% ipython --no-banner

In [1]: import numpy as np

In [2]: np.set_printoptions(precision=1, suppress=True, linewidth=160)

In [3]: X = np.array([[-2, 1, 3, 3, 1, -2, -3, 1, 3],
   ...:     [-2, 0, -1, 2, 3, 0, -3, 0, 3],
   ...:     [-2, -1, -2, 2, 1, -2, -2, 1, 0],
   ...:     [-1, 2, 0, 0, -2, -1, 3, 0, 1],
   ...:     [-10, 1, -1, 11, 13, -2, -15, 1, 15]])

In [4]: # looks like rank 4

In [5]: u = np.array([9, 2])

In [6]: np.polyval(u, X[2])
Out[6]: array([-16,  -7, -16,  20,  11, -16, -16,  11,   2])

In [7]: print(np.correlate(X[2], X[1], "full"))
[ -6  -3   0   9   3 -19 -15  12  19  -7  -7  -3   2   3   4  -2   0]

In [8]: np.array([np.convolve(row, u, "same") for row in X])
Out[8]: 
array([[ -18,    5,   29,   33,   15,  -16,  -31,    3,   29],
       [ -18,   -4,   -9,   16,   31,    6,  -27,   -6,   27],
       [ -18,  -13,  -20,   14,   13,  -16,  -22,    5,    2],
       [  -9,   16,    4,    0,  -18,  -13,   25,    6,    9],
       [ -90,  -11,   -7,   97,  139,    8, -139,  -21,  137]])

In [9]: print(np.cross(X[2, :3], X[1, :3]))
[ 1  2 -2]

In [10]: out = np.array([[8, 5, 4, 8, 3, 6, 2, 7, 2, 8, 0, 9],
    ...:     [9, 2, 0, 3, 2, 6, 0, 2, 1, 0, 0, 4],
    ...:     [3, 9, 1, 1, 3, 2, 1, 7, 4, 1, 0, 5],
    ...:     [5, 8, 6, 8, 5, 8, 1, 9, 7, 0, 6, 9],
    ...:     [7, 7, 2, 6, 0, 3, 7, 6, 0, 6, 6, 1],
    ...:     [7, 5, 6, 0, 7, 3, 3, 7, 4, 2, 3, 4],
    ...:     [2, 0, 9, 5, 9, 6, 0, 0, 4, 4, 1, 3],
    ...:     [6, 7, 6, 9, 3, 4, 9, 3, 5, 8, 8, 7],
    ...:     [1, 1, 6, 5, 6, 5, 5, 0, 1, 4, 1, 4],
    ...:     [1, 8, 8, 2, 6, 9, 1, 1, 0, 4, 8, 5],
    ...:     [4, 2, 3, 0, 1, 0, 6, 1, 5, 0, 9, 5],
    ...:     [3, 0, 6, 9, 3, 1, 6, 2, 4, 0, 8, 3]])

In [11]: E = out - out.T

In [12]: E
Out[12]: 
array([[ 0, -4,  1,  3, -4, -1,  0,  1,  1,  7, -4,  6],
       [ 4,  0, -9, -5, -5,  1,  0, -5,  0, -8, -2,  4],
       [-1,  9,  0, -5,  1, -4, -8,  1, -2, -7, -3, -1],
       [-3,  5,  5,  0, -1,  8, -4,  0,  2, -2,  6,  0],
       [ 4,  5, -1,  1,  0, -4, -2,  3, -6,  0,  5, -2],
       [ 1, -1,  4, -8,  4,  0, -3,  3, -1, -7,  3,  3],
       [ 0,  0,  8,  4,  2,  3,  0, -9, -1,  3, -5, -3],
       [-1,  5, -1,  0, -3, -3,  9,  0,  5,  7,  7,  5],
       [-1,  0,  2, -2,  6,  1,  1, -5,  0,  4, -4,  0],
       [-7,  8,  7,  2,  0,  7, -3, -7, -4,  0,  8,  5],
       [ 4,  2,  3, -6, -5, -3,  5, -7,  4, -8,  0, -3],
       [-6, -4,  1,  0,  2, -3,  3, -5,  0, -5,  3,  0]])

In [13]: x0 = np.array([1, 3, 0, 4, 0, 5, 0, 3, 4, 1, 2, 2])

In [14]: rhs = E @ x0

In [15]: beta, lr = np.zeros(12), 1 / np.linalg.norm(E, 2) ** 2

In [16]: for i in range(4):
    ...:     beta -= lr * E.T @ (E @ beta - rhs)
    ...:     if i % 1 == 0: print(i, round(np.linalg.norm(E @ beta - rhs), 1))
    ...: 
0 56.9
1 41.0
2 32.5
3 26.7

In [17]: beta
Out[17]: array([-0.6,  1.8,  0.2,  1.6, -1.5,  3.3, -0.4,  2.1,  1.2,  2.7,  2.6,  1.3])

In [18]: round(np.linalg.cond(E), 1)
Out[18]: np.float64(20.5)

In [19]: x0 = np.array([-3, 1, -3, 2, -3, -1, 0, 0, -1, 1, 2, 1])

In [20]: rhs = E @ x0

In [21]: rhs
Out[21]: array([ 16,  11,  -9,   2,  16, -41, -34,  44, -30,  30, -28,   9])

In [22]: np.round(np.linalg.solve(E, rhs + E[:, 11]), 1) + 0
Out[22]: array([-3.,  1., -3.,  2., -3., -1.,  0.,  0., -1.,  1.,  2.,  2.])

In [23]: np.round(np.linalg.solve(E, E[:, 0]), 1) + 0
Out[23]: array([1., 0., 0., 0., 0., 0., 0., 0., 0., 0., 0., 0.])

In [24]: np.round(np.linalg.solve(E.T, E[0]), 1) + 0
Out[24]: array([1., 0., 0., 0., 0., 0., 0., 0., 0., 0., 0., 0.])

In [25]: print(np.round(np.linalg.solve(E, rhs), 1) + 0)
[-3.  1. -3.  2. -3. -1.  0.  0. -1.  1.  2.  1.]
